$ python -q
>>> import numpy as np
>>> import numpy.linalg as la
>>> np.set_printoptions(precision=2, suppress=True, linewidth=200, sign=" ")
>>> F = np.loadtxt("dump.csv", delimiter=",")
>>> F
array([[ 0.,  0.,  7.,  0.],
       [ 0.,  1.,  0.,  0.],
       [-8.,  0.,  0.,  0.],
       [ 0.,  0.,  0., -7.]])
>>> hat = np.triu(np.array([[0, 2, 2, 0], [2, 0, 1, 0], [0, 0, 1, 1], [1, 1, 1, 2]]), 1) + np.eye(4)
>>> Y = hat @ F @ la.inv(hat)
>>> Y
array([[-16.,  34.,   5.,  -5.],
       [ -8.,  17.,  -1.,   1.],
       [ -8.,  16.,   0.,  -7.],
       [  0.,   0.,   0.,  -7.]])
>>> np.poly(Y)
array([   1.,    6.,   49.,  336., -392.])
>>> round(float(la.det(2 * F)), 2), np.round(la.det(F), 2)
(-6272.0, np.float64(-392.0))
>>> np.poly(F)
array([   1.,    6.,   49.,  336., -392.])
>>> np.einsum("ij,ji->", F, F)
np.float64(-62.0)
>>> round(float(la.det(F[::-1])), 2)
-392.0
>>> print(round(la.eigvals(F).sum().real, 2))
-6.0
>>> np.kron(np.eye(2, dtype=int), F)
array([[ 0.,  0.,  7.,  0.,  0.,  0.,  0.,  0.],
       [ 0.,  1.,  0.,  0.,  0.,  0.,  0.,  0.],
       [-8.,  0.,  0.,  0., -0.,  0.,  0.,  0.],
       [ 0.,  0.,  0., -7.,  0.,  0.,  0., -0.],
       [ 0.,  0.,  0.,  0.,  0.,  0.,  7.,  0.],
       [ 0.,  0.,  0.,  0.,  0.,  1.,  0.,  0.],
       [-0.,  0.,  0.,  0., -8.,  0.,  0.,  0.],
       [ 0.,  0.,  0., -0.,  0.,  0.,  0., -7.]])
>>> x0 = np.array([-4, 5, 7, -3])
>>> y = F @ x0
>>> y
array([ 49.,   5.,  32.,  21.])
>>> la.solve(F, y)
array([-4.,  5.,  7., -3.])
>>> la.solve(F, y + F[:, 1])
array([-4.,  6.,  7., -3.])
>>> la.solve(F.T, F[0])
array([ 1.,  0., -0., -0.])
>>> la.solve(F, -1 * y)
array([ 4., -5., -7.,  3.])
>>> q, V = la.qr(F[:, :3])[0], la.qr(F[:, 3:])[0]
>>> sigma = la.svd(q.T @ V, compute_uv=False)
>>> (sigma > 0.9).sum()
np.int64(0)
>>> print(round(float(la.norm(q @ q.T - V @ V.T, 2)), 2))
1.0
>>> sigma
array([ 0.])
